In [1]: import numpy as np

In [2]: import numpy.linalg as la

In [3]: np.set_printoptions(precision=3, suppress=True, linewidth=100)

In [4]: X = np.load("case9.npy")

In [5]: print(X)
[[12. -6.  3.  0. -9.  6. -6. -9.]
 [-6.  7. -2.  0.  6. -4.  4.  6.]
 [ 3. -2.  4.  0. -3.  2. -2. -3.]
 [ 0.  0.  0.  3.  0.  0.  0.  0.]
 [-9.  6. -3.  0. 12. -6.  6.  9.]
 [ 6. -4.  2.  0. -6.  7. -4. -6.]
 [-6.  4. -2.  0.  6. -4.  7.  6.]
 [-9.  6. -3.  0.  9. -6.  6. 12.]]

In [6]: gram = X.T @ X

In [7]: print(np.diag(gram))
[423. 193.  55.   9. 423. 193. 193. 423.]

In [8]: print(la.svd(X, compute_uv=False) ** 2)
[1849.    9.    9.    9.    9.    9.    9.    9.]

In [9]: print(la.eigvalsh(gram)[::-1])
[1849.    9.    9.    9.    9.    9.    9.    9.]

In [10]: print(np.trace(gram), (X ** 2).sum())
1912.0 1912.0

In [11]: Lm = la.cholesky(X)

In [12]: print(la.eigvalsh(X).min() > 0)
True

In [13]: print(np.diag(Lm) ** 2)
[12.     4.     3.188  3.     4.588  3.462  3.4    3.794]

In [14]: print(round(float(np.prod(np.diag(Lm)) ** 2), 3), np.round(la.det(X), 3))
94041.0 94041.0

In [15]: A2 = X / la.norm(X, axis=1, keepdims=True)

In [16]: gram = A2 @ A2.T

In [17]: print(la.norm(A2, axis=1))
[1. 1. 1. 1. 1. 1. 1. 1.]

In [18]: print(gram)
[[ 1.    -0.966  0.905  0.    -0.979  0.966 -0.966 -0.979]
 [-0.966  1.    -0.893  0.     0.966 -0.953  0.953  0.966]
 [ 0.905 -0.893  1.     0.    -0.905  0.893 -0.893 -0.905]
 [ 0.     0.     0.     1.     0.     0.     0.     0.   ]
 [-0.979  0.966 -0.905  0.     1.    -0.966  0.966  0.979]
 [ 0.966 -0.953  0.893  0.    -0.966  1.    -0.953 -0.966]
 [-0.966  0.953 -0.893  0.     0.966 -0.953  1.     0.966]
 [-0.979  0.966 -0.905  0.     0.979 -0.966  0.966  1.   ]]

In [19]: x0 = np.ones(8)

In [20]: for _ in range(3):
    ...:     x0 = gram @ x0
    ...:     x0 /= la.norm(x0)
    ...:     print(round(x0 @ gram @ x0, 3))
    ...: 
5.957
6.665
6.683

In [21]: print(round(la.eigvalsh(gram)[-1], 3))
6.683

In [22]: A = np.load("run18.npy")

In [23]: print(A)
[[ 0  6  0  0  0]
 [ 0  0  1  0  0]
 [ 0  0  0  0  5]
 [-1  0  0  0  0]
 [ 0  0  0  7  0]]

In [24]: O, R = la.qr(A)

In [25]: print(O.T @ O)
[[1. 0. 0. 0. 0.]
 [0. 1. 0. 0. 0.]
 [0. 0. 1. 0. 0.]
 [0. 0. 0. 1. 0.]
 [0. 0. 0. 0. 1.]]

In [26]: print(O @ R)
[[ 0.  6.  0.  0.  0.]
 [ 0.  0.  1.  0.  0.]
 [ 0.  0.  0.  0.  5.]
 [-1.  0.  0.  0.  0.]
 [ 0.  0.  0.  7.  0.]]

In [27]: print(np.abs(np.diag(R)))
[1. 6. 1. 7. 5.]

In [28]: print(la.pinv(A))
[[ 0.     0.     0.    -1.     0.   ]
 [ 0.167  0.     0.     0.     0.   ]
 [ 0.     1.     0.     0.     0.   ]
 [ 0.     0.     0.     0.     0.143]
 [ 0.     0.     0.2    0.     0.   ]]

In [29]: print(A.T @ A)
[[ 1  0  0  0  0]
 [ 0 36  0  0  0]
 [ 0  0  1  0  0]
 [ 0  0  0 49  0]
 [ 0  0  0  0 25]]

In [30]: print(A @ A.T)
[[36  0  0  0  0]
 [ 0  1  0  0  0]
 [ 0  0 25  0  0]
 [ 0  0  0  1  0]
 [ 0  0  0  0 49]]

In [31]: print(la.svd(A, compute_uv=False))
[7. 6. 5. 1. 1.]

In [32]: rng = np.random.default_rng(46)

In [33]: idx = rng.permutation(5)

In [34]: print(idx)
[0 1 2 4 3]

In [35]: A2 = A[idx][:, idx]

In [36]: print(A2)
[[ 0  6  0  0  0]
 [ 0  0  1  0  0]
 [ 0  0  0  5  0]
 [ 0  0  0  0  7]
 [-1  0  0  0  0]]

In [37]: print(np.round(la.det(A2), 3), np.round(la.det(A[idx]), 3))
-210.0 210.0

In [38]: print(np.sort(np.abs(la.eigvals(A2))))
[2.914 2.914 2.914 2.914 2.914]

In [39]: print(np.allclose(A2, A))
False

In [40]: print(np.trace(A2))
0

In [41]: J = np.load("data.npy")

In [42]: print(J)
[[3 1]
 [1 3]]

In [43]: print(np.unravel_index(np.abs(J).argmax(), J.shape))
(np.int64(0), np.int64(0))

In [44]: la.rank(J)
---------------------------------------------------------------------------
AttributeError                            Traceback (most recent call last)
Cell In[44], line 1
----> 1 la.rank(J)

AttributeError: module 'numpy.linalg' has no attribute 'rank'

In [45]: print(np.abs(J).max())
3

In [46]: print(J.shape)
(2, 2)

In [47]: J[:, 2]
---------------------------------------------------------------------------
IndexError                                Traceback (most recent call last)
Cell In[47], line 1
----> 1 J[:, 2]

IndexError: index 2 is out of bounds for axis 1 with size 2

In [48]: x0 = np.ones(2)

In [49]: for _ in range(6):
    ...:     x0 = J @ x0
    ...:     x0 /= la.norm(x0)
    ...:     print(round(x0 @ J @ x0, 3))
    ...: 
4.0
4.0
4.0
4.0
4.0
4.0

In [50]: print(x0)
[0.707 0.707]

In [51]: print(np.round(la.eigvalsh(J)[-1], 3))
4.0

In [52]: vals, V = la.eigh(J)

In [53]: x0 = np.array([4, -2])

In [54]: print((np.sign(V[:, -1].round(6)) == np.sign(V[0, -1].round(6))).astype(int))
[1 1]

In [55]: print(la.eigvalsh(J[1:, 1:]))
[3.]

In [56]: print(V * np.abs(vals) @ V.T)
[[3. 1.]
 [1. 3.]]

In [57]: print(np.flatnonzero(la.matrix_power((X != 0) + (X.T != 0) + np.eye(8), 8)[1]))
[0 1 2 4 5 6 7]

In [58]: print((X != 0).astype(int))
[[1 1 1 0 1 1 1 1]
 [1 1 1 0 1 1 1 1]
 [1 1 1 0 1 1 1 1]
 [0 0 0 1 0 0 0 0]
 [1 1 1 0 1 1 1 1]
 [1 1 1 0 1 1 1 1]
 [1 1 1 0 1 1 1 1]
 [1 1 1 0 1 1 1 1]]

In [59]: print(np.round(la.det(X), 3))
94041.0

In [60]: print(np.sort(la.eigvals(X).real))
[ 3.  3.  3.  3.  3.  3.  3. 43.]
